% python3 -q
>>> import numpy as np
>>> np.set_printoptions(suppress=True, linewidth=140)
>>> rng = np.random.default_rng(599051)
>>> mat = np.eye(5, dtype=int)[rng.permutation(5)] * np.array([1, 0, 5, 4, -1])
>>> mat
array([[ 0,  0,  5,  0,  0],
       [ 1,  0,  0,  0,  0],
       [ 0,  0,  0,  4,  0],
       [ 0,  0,  0,  0,  0],
       [ 0,  0,  0,  0, -1]])
>>> mat @ mat.T
array([[25,  0,  0,  0,  0],
       [ 0,  1,  0,  0,  0],
       [ 0,  0, 16,  0,  0],
       [ 0,  0,  0,  0,  0],
       [ 0,  0,  0,  0,  1]])
>>> mat.T @ mat
array([[ 1,  0,  0,  0,  0],
       [ 0,  0,  0,  0,  0],
       [ 0,  0, 25,  0,  0],
       [ 0,  0,  0, 16,  0],
       [ 0,  0,  0,  0,  1]])
>>> np.round(np.linalg.pinv(mat), 2)
array([[ 0.  ,  1.  ,  0.  ,  0.  ,  0.  ],
       [ 0.  ,  0.  ,  0.  ,  0.  ,  0.  ],
       [ 0.2 ,  0.  ,  0.  ,  0.  ,  0.  ],
       [ 0.  ,  0.  ,  0.25,  0.  ,  0.  ],
       [ 0.  ,  0.  ,  0.  ,  0.  , -1.  ]])
>>> B = np.array([[-1, -2, 1], [-2, -2, -2], [-2, 1, 1], [1, 1, 0], [1, 1, 0]])
>>> np.vstack([mat, B.T]).shape
(8, 5)
>>> np.linalg.matrix_rank(np.vstack([mat, B.T]))
np.int64(5)
>>> mat @ B
array([[-10,   5,   5],
       [ -1,  -2,   1],
       [  4,   4,   0],
       [  0,   0,   0],
       [ -1,  -1,   0]])
>>> np.allclose(mat @ mat.T, mat.T @ mat)
False
>>> np.round(np.sort(np.abs(np.linalg.eigvals(mat))), 2)
array([0., 0., 0., 0., 1.])
>>> np.allclose(mat, mat.T)
False
>>> round(float(np.abs(np.linalg.eigvals(mat)).max()), 2)
1.0
>>> (mat + mat.T) / 2
array([[ 0. ,  0.5,  2.5,  0. ,  0. ],
       [ 0.5,  0. ,  0. ,  0. ,  0. ],
       [ 2.5,  0. ,  0. ,  2. ,  0. ],
       [ 0. ,  0. ,  2. ,  0. ,  0. ],
       [ 0. ,  0. ,  0. ,  0. , -1. ]])
>>> feats = np.load("mat.npy")
>>> feats
array([[0, 1, 0, 0, 0],
       [1, 0, 0, 0, 0],
       [0, 0, 0, 1, 0],
       [0, 0, 1, 0, 1],
       [0, 0, 0, 1, 0]])
>>> ev, evecs = np.linalg.eigh(feats)
>>> ev.round(2) + 0
array([-1.41, -1.  ,  0.  ,  1.  ,  1.41])
>>> np.unique(ev.round(6) + 0, return_counts=True)[1]
array([1, 1, 1, 1, 1])
>>> np.all(np.linalg.eigvalsh(feats) > 0)
np.False_
>>> F = np.load("arr.npy")
>>> F
array([[ 2,  4,  4,  1,  0,  3],
       [ 0,  3, -5,  3,  5,  2],
       [ 0,  0,  5, -5,  3, -5],
       [ 0,  0,  0,  0,  4,  4],
       [ 0,  0,  0,  0,  1, -5],
       [ 0,  0,  0,  0,  0, -2]])
>>> rank = np.linalg.matrix_rank(F)
>>> rank
np.int64(5)
>>> null = np.linalg.svd(F)[2][rank:].T
>>> [int(np.linalg.matrix_rank(F[:, :j + 1])) for j in range(6)]
[1, 2, 3, 3, 4, 5]
>>> np.allclose(F @ null, 0)
True
>>> np.linalg.matrix_rank(F.T @ F), np.linalg.matrix_rank(F @ F.T)
(np.int64(5), np.int64(5))
>>> np.round(null @ null.T, 2) + 0
array([[ 0.86, -0.15, -0.22, -0.22,  0.  ,  0.  ],
       [-0.15,  0.03,  0.04,  0.04,  0.  ,  0.  ],
       [-0.22,  0.04,  0.06,  0.06,  0.  ,  0.  ],
       [-0.22,  0.04,  0.06,  0.06,  0.  ,  0.  ],
       [ 0.  ,  0.  ,  0.  ,  0.  ,  0.  ,  0.  ],
       [ 0.  ,  0.  ,  0.  ,  0.  ,  0.  ,  0.  ]])
>>> np.round(F @ null, 2) + 0
array([[0.],
       [0.],
       [0.],
       [0.],
       [0.],
       [0.]])
>>> np.round(null[:, 0] / null[np.abs(null[:, 0]).round(6).argmax(), 0], 2) + 0
array([ 1.  , -0.17, -0.26, -0.26,  0.  ,  0.  ])
>>> [int(np.linalg.matrix_rank(np.delete(F, i, axis=0))) for i in range(6)]
[4, 4, 4, 5, 5, 5]
>>> Uu, sigma, VT = np.linalg.svd(F)
>>> sigma.round(2) + 0
array([11.42,  7.61,  7.36,  4.5 ,  1.09,  0.  ])
>>> B = Uu[:, :5] @ np.diag(sigma[:5]) @ VT[:5]
>>> np.linalg.matrix_rank(B)
np.int64(5)
>>> round(float(np.linalg.norm(F - B) / np.linalg.norm(F)), 2)
0.0
>>> round(float(np.abs(F - B).max()), 2)
0.0
>>> np.linalg.matrix_rank(F - F[0, 0] * np.eye(6))
np.int64(5)
>>> np.prod(np.diag(F)), np.round(np.linalg.det(F), 2)
(np.int64(0), np.float64(0.0))
>>> np.round(np.sort(np.linalg.eigvals(F)), 2)
array([-2.,  0.,  1.,  2.,  3.,  5.])
>>> x0 = np.array([-2, 2, 3, 2, 3, 3])
>>> a = np.maximum(F @ x0, 0)
>>> F * (a > 1e-9)[:, None]
array([[ 2,  4,  4,  1,  0,  3],
       [ 0,  3, -5,  3,  5,  2],
       [ 0,  0,  0,  0,  0,  0],
       [ 0,  0,  0,  0,  4,  4],
       [ 0,  0,  0,  0,  0,  0],
       [ 0,  0,  0,  0,  0,  0]])
>>> np.maximum(F @ x0, 0) - np.maximum(-F @ x0, 0)
array([ 27,  18,  -1,  24, -12,  -6])
>>> np.round(np.tanh(F @ x0), 2)
array([ 1.  ,  1.  , -0.76,  1.  , -1.  , -1.  ])
>>> W0 = np.loadtxt("block2.csv", delimiter=",")
>>> W0
array([[-3.,  1.,  0.,  0.],
       [ 0., -3.,  1.,  0.],
       [ 0.,  0., -3.,  1.],
       [ 0.,  0.,  0., -3.]])
>>> x0 = np.array([0, 0, 3, 1])
>>> target = W0 @ x0
>>> target
array([ 0.,  3., -8., -3.])
>>> np.round(np.linalg.solve(W0, W0[:, 0]), 2)
array([ 1., -0., -0., -0.])
>>> np.round(np.linalg.solve(W0, target + W0[:, 3]), 2)
array([-0., -0.,  3.,  2.])
>>> x0 = np.array([2, 0, 0, 0])
>>> (W0 @ x0).argmax()
np.int64(1)
>>> m1 = np.loadtxt("x.csv", delimiter=",")
>>> m1
array([[-0.17, -4.04,  3.44],
       [-0.1 ,  1.66, -1.48],
       [ 0.21, -4.32,  3.86],
       [-0.03,  1.29, -1.86],
       [ 0.34,  0.36, -0.23],
       [ 0.4 , -0.36,  0.14],
       [ 0.04,  4.9 , -3.73],
       [ 0.22,  9.13, -7.16],
       [-0.5 , -0.87,  0.87],
       [-0.03,  9.58, -6.83],
       [ 0.1 , -3.54,  3.55],
       [ 0.42,  0.1 ,  0.43],
       [-0.06,  2.88, -2.72],
       [-0.09,  1.99, -1.03],
       [ 0.14, -1.68,  1.12],
       [-0.39, -4.02,  3.47],
       [ 0.33, -1.42,  1.26],
       [ 0.1 ,  4.63, -3.65],
       [-0.5 ,  2.09, -0.49],
       [ 0.14,  0.6 , -0.78],
       [ 0.03, -0.44,  0.23],
       [ 0.39, 10.03, -8.75],
       [ 0.81,  4.89, -3.27],
       [-0.36, -1.52,  0.9 ]])
>>> B = np.c_[m1[:, :2] @ np.array([[-3, 3], [-3, -1]]), np.array([0, 0, 0, 1, 1, 2, 0, 1, 2, 2, 2, 0, 2, 1, 2, 1, 1, 0, 0, 0, 2, 1, 0, 2])]
>>> B.round(2)
array([[ 12.63,   3.53,   0.  ],
       [ -4.68,  -1.96,   0.  ],
       [ 12.33,   4.95,   0.  ],
       [ -3.78,  -1.38,   1.  ],
       [ -2.1 ,   0.66,   1.  ],
       [ -0.12,   1.56,   2.  ],
       [-14.82,  -4.78,   0.  ],
       [-28.05,  -8.47,   1.  ],
       [  4.11,  -0.63,   2.  ],
       [-28.65,  -9.67,   2.  ],
       [ 10.32,   3.84,   2.  ],
       [ -1.56,   1.16,   0.  ],
       [ -8.46,  -3.06,   2.  ],
       [ -5.7 ,  -2.26,   1.  ],
       [  4.62,   2.1 ,   2.  ],
       [ 13.23,   2.85,   1.  ],
       [  3.27,   2.41,   1.  ],
       [-14.19,  -4.33,   0.  ],
       [ -4.77,  -3.59,   0.  ],
       [ -2.22,  -0.18,   0.  ],
       [  1.23,   0.53,   2.  ],
       [-31.26,  -8.86,   1.  ],
       [-17.1 ,  -2.46,   0.  ],
       [  5.64,   0.44,   2.  ]])
>>> np.linalg.matrix_rank(B)
np.int64(3)
>>> np.round(np.linalg.norm(B - m1 @ np.linalg.lstsq(m1, B)[0], axis=0), 2) + 0
array([0.  , 0.  , 6.12])
